% ipython --no-banner

In [1]: import numpy as np

In [2]: np.set_printoptions(precision=3, suppress=True, linewidth=140, legacy="1.25")

In [3]: def rnd(a):
   ...:     return np.round(a, 3) + 0
   ...: 

In [4]: J = np.loadtxt("a.csv", delimiter=",")

In [5]: J
Out[5]: 
array([[ 0., -3.,  5.,  2.,  0.,  3.,  1.,  2., -4., -2., -6.,  4.],
       [ 0.,  0.,  1., -3., -8., -4.,  6., -7., -1., -6.,  9., -1.],
       [ 0.,  0.,  0.,  6.,  0., -2., -4.,  8.,  8.,  7., -1.,  1.],
       [ 0.,  0.,  0.,  0., -8.,  3.,  7.,  2.,  5.,  1., -9., -7.],
       [ 0.,  0.,  0.,  0.,  0.,  8., -8.,  4., -9., -5.,  3., -9.],
       [ 0.,  0.,  0.,  0.,  0.,  0.,  4.,  0., -9., -3.,  7.,  7.],
       [ 0.,  0.,  0.,  0.,  0.,  0.,  0.,  8., -4.,  2.,  7., -1.],
       [ 0.,  0.,  0.,  0.,  0.,  0.,  0.,  0.,  8.,  2., -3.,  0.],
       [ 0.,  0.,  0.,  0.,  0.,  0.,  0.,  0.,  0.,  3.,  9., -4.],
       [ 0.,  0.,  0.,  0.,  0.,  0.,  0.,  0.,  0.,  0.,  1., -3.],
       [ 0.,  0.,  0.,  0.,  0.,  0.,  0.,  0.,  0.,  0.,  0.,  5.],
       [ 0.,  0.,  0.,  0.,  0.,  0.,  0.,  0.,  0.,  0.,  0.,  0.]])

In [6]: np.linalg.lstsq(J[:-1].T, J[-1])[2]
Out[6]: 11

In [7]: rnd(J @ np.linalg.pinv(J) @ J)
Out[7]: 
array([[ 0., -3.,  5.,  2.,  0.,  3.,  1.,  2., -4., -2., -6.,  4.],
       [ 0.,  0.,  1., -3., -8., -4.,  6., -7., -1., -6.,  9., -1.],
       [ 0.,  0.,  0.,  6.,  0., -2., -4.,  8.,  8.,  7., -1.,  1.],
       [ 0.,  0.,  0.,  0., -8.,  3.,  7.,  2.,  5.,  1., -9., -7.],
       [ 0.,  0.,  0.,  0.,  0.,  8., -8.,  4., -9., -5.,  3., -9.],
       [ 0.,  0.,  0.,  0.,  0.,  0.,  4.,  0., -9., -3.,  7.,  7.],
       [ 0.,  0.,  0.,  0.,  0.,  0.,  0.,  8., -4.,  2.,  7., -1.],
       [ 0.,  0.,  0.,  0.,  0.,  0.,  0.,  0.,  8.,  2., -3.,  0.],
       [ 0.,  0.,  0.,  0.,  0.,  0.,  0.,  0.,  0.,  3.,  9., -4.],
       [ 0.,  0.,  0.,  0.,  0.,  0.,  0.,  0.,  0.,  0.,  1., -3.],
       [ 0.,  0.,  0.,  0.,  0.,  0.,  0.,  0.,  0.,  0.,  0.,  5.],
       [ 0.,  0.,  0.,  0.,  0.,  0.,  0.,  0.,  0.,  0.,  0.,  0.]])

In [8]: Uu, s, vt = np.linalg.svd(J)

In [9]: rnd(s)
Out[9]: array([24.985, 20.272, 17.754, 16.373, 11.655,  6.128,  4.387,  3.193,  2.855,  1.249,  0.008,  0.   ])

In [10]: M2 = Uu[:, :11] @ np.diag(s[:11]) @ vt[:11]

In [11]: rnd(M2)
Out[11]: 
array([[ 0., -3.,  5.,  2.,  0.,  3.,  1.,  2., -4., -2., -6.,  4.],
       [ 0.,  0.,  1., -3., -8., -4.,  6., -7., -1., -6.,  9., -1.],
       [ 0.,  0.,  0.,  6.,  0., -2., -4.,  8.,  8.,  7., -1.,  1.],
       [ 0.,  0.,  0.,  0., -8.,  3.,  7.,  2.,  5.,  1., -9., -7.],
       [ 0.,  0.,  0.,  0.,  0.,  8., -8.,  4., -9., -5.,  3., -9.],
       [ 0.,  0.,  0.,  0.,  0.,  0.,  4.,  0., -9., -3.,  7.,  7.],
       [ 0.,  0.,  0.,  0.,  0.,  0.,  0.,  8., -4.,  2.,  7., -1.],
       [ 0.,  0.,  0.,  0.,  0.,  0.,  0.,  0.,  8.,  2., -3.,  0.],
       [ 0.,  0.,  0.,  0.,  0.,  0.,  0.,  0.,  0.,  3.,  9., -4.],
       [ 0.,  0.,  0.,  0.,  0.,  0.,  0.,  0.,  0.,  0.,  1., -3.],
       [ 0.,  0.,  0.,  0.,  0.,  0.,  0.,  0.,  0.,  0.,  0.,  5.],
       [ 0.,  0.,  0.,  0.,  0.,  0.,  0.,  0.,  0.,  0.,  0.,  0.]])

In [12]: rnd(np.linalg.norm(J - M2) / np.linalg.norm(J))
Out[12]: 0.0

In [13]: ang = np.radians(72)

In [14]: Rm = np.eye(12)

In [15]: Rm[5, 5] = Rm[7, 7] = np.cos(ang)

In [16]: Rm[5, 7], Rm[7, 5] = -np.sin(ang), np.sin(ang)

In [17]: rnd(Rm)
Out[17]: 
array([[ 1.   ,  0.   ,  0.   ,  0.   ,  0.   ,  0.   ,  0.   ,  0.   ,  0.   ,  0.   ,  0.   ,  0.   ],
       [ 0.   ,  1.   ,  0.   ,  0.   ,  0.   ,  0.   ,  0.   ,  0.   ,  0.   ,  0.   ,  0.   ,  0.   ],
       [ 0.   ,  0.   ,  1.   ,  0.   ,  0.   ,  0.   ,  0.   ,  0.   ,  0.   ,  0.   ,  0.   ,  0.   ],
       [ 0.   ,  0.   ,  0.   ,  1.   ,  0.   ,  0.   ,  0.   ,  0.   ,  0.   ,  0.   ,  0.   ,  0.   ],
       [ 0.   ,  0.   ,  0.   ,  0.   ,  1.   ,  0.   ,  0.   ,  0.   ,  0.   ,  0.   ,  0.   ,  0.   ],
       [ 0.   ,  0.   ,  0.   ,  0.   ,  0.   ,  0.309,  0.   , -0.951,  0.   ,  0.   ,  0.   ,  0.   ],
       [ 0.   ,  0.   ,  0.   ,  0.   ,  0.   ,  0.   ,  1.   ,  0.   ,  0.   ,  0.   ,  0.   ,  0.   ],
       [ 0.   ,  0.   ,  0.   ,  0.   ,  0.   ,  0.951,  0.   ,  0.309,  0.   ,  0.   ,  0.   ,  0.   ],
       [ 0.   ,  0.   ,  0.   ,  0.   ,  0.   ,  0.   ,  0.   ,  0.   ,  1.   ,  0.   ,  0.   ,  0.   ],
       [ 0.   ,  0.   ,  0.   ,  0.   ,  0.   ,  0.   ,  0.   ,  0.   ,  0.   ,  1.   ,  0.   ,  0.   ],
       [ 0.   ,  0.   ,  0.   ,  0.   ,  0.   ,  0.   ,  0.   ,  0.   ,  0.   ,  0.   ,  1.   ,  0.   ],
       [ 0.   ,  0.   ,  0.   ,  0.   ,  0.   ,  0.   ,  0.   ,  0.   ,  0.   ,  0.   ,  0.   ,  1.   ]])

In [18]: M2 = J @ Rm.T

In [19]: rnd(np.linalg.det(Rm)), rnd(np.trace(Rm))
Out[19]: (1.0, 10.618)

In [20]: np.allclose(np.linalg.norm(J, axis=1), np.linalg.norm(M2, axis=1))
Out[20]: True

In [21]: np.allclose(J @ J.T, M2 @ M2.T)
Out[21]: True

In [22]: M = np.diag(np.array([0, 5, 2, 0]))

In [23]: M
Out[23]: 
array([[0, 0, 0, 0],
       [0, 5, 0, 0],
       [0, 0, 2, 0],
       [0, 0, 0, 0]])

In [24]: rk = np.linalg.matrix_rank(M)

In [25]: rk
Out[25]: 2

In [26]: N = np.linalg.svd(M)[2][rk:].T

In [27]: np.linalg.matrix_rank(M.T @ M), np.linalg.matrix_rank(M @ M.T)
Out[27]: (2, 2)

In [28]: np.allclose(M @ N, 0)
Out[28]: True

In [29]: M @ N
Out[29]: 
array([[0., 0.],
       [0., 0.],
       [0., 0.],
       [0., 0.]])

In [30]: np.unique(M.round(6), axis=0).shape
Out[30]: (3, 4)

In [31]: np.allclose(M[:-1].T @ np.linalg.lstsq(M[:-1].T, M[-1])[0], M[-1])
Out[31]: True

In [32]: E = np.load("run14.npy")

In [33]: E
Out[33]: 
array([[ 1., -3., -1.,  3.,  3.,  2., -1.],
       [-2., -2., -1., -3.,  1., -5., -1.],
       [ 2., -3., -1.,  2., -2., -2.,  3.],
       [ 0.,  0.,  0.,  0., -1.,  3., -3.],
       [ 0.,  0.,  0.,  3.,  2., -2.,  2.],
       [ 0.,  0.,  0.,  2., -1.,  2.,  1.],
       [ 0.,  0.,  0., -2., -1.,  3.,  3.]])

In [34]: np.argsort(-np.linalg.norm(E, axis=0).round(6), kind="stable")[:3]
Out[34]: array([5, 3, 6])

In [35]: round(np.log10(np.linalg.cond(E)))
Out[35]: 3

In [36]: np.linalg.cond(E) > 100
Out[36]: True
